$ python3 -q
>>> import numpy as np
>>> np.set_printoptions(precision=4, suppress=True, linewidth=100)
>>> tidy = lambda a: np.round(a, 4) + 0
>>> M = np.array([[3, 0, 3, 6, 3],
...     [0, 0, 1, 2, 2],
...     [2, 0, 1, 2, 0],
...     [1, 3, 3, 6, 1],
...     [0, 1, 1, 2, 0],
...     [2, 3, 2, 4, 1],
...     [3, 0, 3, 6, 0],
...     [3, 2, 2, 4, 0],
...     [2, 0, 1, 2, 0],
...     [1, 2, 1, 2, 2],
...     [2, 0, 1, 2, 3],
...     [2, 3, 2, 4, 2]])
>>> # row 8 repeats row 2
>>> rk = np.linalg.matrix_rank(M)
>>> rk
np.int64(4)
>>> N = np.linalg.svd(M)[2][rk:].T
>>> tidy(N @ N.T)
array([[ 0. ,  0. ,  0. ,  0. ,  0. ],
       [ 0. ,  0. ,  0. ,  0. ,  0. ],
       [ 0. ,  0. ,  0.8, -0.4,  0. ],
       [ 0. ,  0. , -0.4,  0.2,  0. ],
       [ 0. ,  0. ,  0. ,  0. ,  0. ]])
>>> tidy(M @ N)
array([[0.],
       [0.],
       [0.],
       [0.],
       [0.],
       [0.],
       [0.],
       [0.],
       [0.],
       [0.],
       [0.],
       [0.]])
>>> tidy(N[:, 0] / N[np.abs(N[:, 0]).round(6).argmax(), 0])
array([ 0. ,  0. ,  1. , -0.5,  0. ])
>>> [int(np.linalg.matrix_rank(np.delete(M, i, axis=0))) for i in range(12)]
[4, 4, 4, 4, 4, 4, 4, 4, 4, 4, 4, 4]
>>> basis = M[[1, 11]].astype(float)
>>> for _ in range(5):
...     z = np.linalg.norm(M[:, None] - basis, axis=-1).argmin(axis=1)
...     basis = np.array([M[z == j].mean(axis=0) for j in range(2)])
... 
>>> z
array([1, 0, 0, 1, 0, 1, 1, 1, 0, 0, 0, 1])
>>> np.bincount(z)
array([6, 6])
>>> z = M[:, 1] > np.median(M[:, 1])
>>> u = M[z].mean(axis=0) - M[~z].mean(axis=0)
>>> (((M - M.mean(axis=0)) @ u > 0) == z).mean()
np.float64(1.0)
>>> z.astype(int)
array([0, 0, 0, 1, 1, 1, 0, 1, 0, 1, 0, 1])
>>> w1 = np.array([[2, 2, -2, 1, -1],
...     [-2, -1, 2, -1, -1],
...     [-1, -1, 0, -1, 2],
...     [-1, 0, -2, 0, -2],
...     [-2, 0, -1, 0, -1]])
>>> beta = np.array([2, -2, 2, -2, 0])
>>> H = np.maximum(M @ w1 + beta, 0)
>>> tidy((H > 0).mean(axis=0))
array([0.1667, 0.4167, 0.    , 0.    , 0.    ])
>>> np.linalg.matrix_rank(H)
np.int64(2)
>>> basis = np.array([[1, 2, 4], [5, 5, 2], [4, 4, 4], [0, 0, 4], [2, 1, 1]])
>>> w1 @ basis
array([[  2,   5,   7],
       [ -1,  -2,  -7],
       [ -2,  -5,  -8],
       [-13, -12, -14],
       [ -8,  -9, -13]])
>>> H @ basis
array([[ 5,  5,  2],
       [ 0,  0,  0],
       [ 8, 11, 14],
       [ 0,  0,  0],
       [ 0,  0,  0],
       [ 0,  0,  0],
       [ 5,  5,  2],
       [ 0,  0,  0],
       [ 8, 11, 14],
       [ 0,  0,  0],
       [ 5,  5,  2],
       [ 0,  0,  0]])
>>> (H @ basis).round(6).argmax(axis=1)
array([0, 0, 2, 0, 0, 0, 0, 0, 2, 0, 0, 0])
>>> data = np.loadtxt("data.csv", delimiter=",")
>>> tidy(data)
array([[-0.2708,  0.7264,  0.0514, -0.278 ,  0.0197,  0.0378],
       [ 0.1805, -0.3205,  0.33  ,  0.1208, -0.4964, -0.2671],
       [ 0.1805,  0.1132, -0.4122,  0.4976, -0.0195,  0.2361],
       [ 0.0903, -0.3192, -0.4362, -0.6087,  0.1902, -0.3846],
       [-0.4513, -0.1673,  0.3193, -0.2702, -0.346 ,  0.2506],
       [-0.0903, -0.0566, -0.517 , -0.011 , -0.6167,  0.1898],
       [ 0.2256,  0.2715,  0.2531,  0.1536, -0.1647, -0.5361],
       [ 0.5416,  0.2528,  0.0517, -0.4253, -0.3251,  0.2724],
       [-0.2256,  0.2777, -0.3029,  0.0664, -0.2872, -0.5067],
       [ 0.4964,  0.0944,  0.0244, -0.0891,  0.0361,  0.0803]])
>>> vec = np.array([3, 1, 0, 2, 0, 2])
>>> h = np.maximum(data @ vec, 0)
>>> tidy(np.maximum(data @ vec, 0) - np.maximum(-data @ vec, 0))
array([-0.5664, -0.0714,  2.122 , -2.0351, -1.5604,  0.0303,  0.1835,  1.5716, -1.2798,  1.566 ])
>>> tidy(np.maximum(data @ (3 * vec), 0))
array([0.    , 0.    , 6.3659, 0.    , 0.    , 0.0909, 0.5504, 4.7149, 0.    , 4.698 ])
>>> tidy(data.T @ h)
array([ 2.0502,  0.8333, -0.7244,  0.2757, -0.5448,  0.9622])
>>> np.flatnonzero(h > 1e-9)
array([2, 5, 6, 7, 9])
>>> tidy(np.tanh(data @ vec))
array([-0.5127, -0.0713,  0.9717, -0.9664, -0.9155,  0.0303,  0.1814,  0.9173, -0.8564,  0.9164])
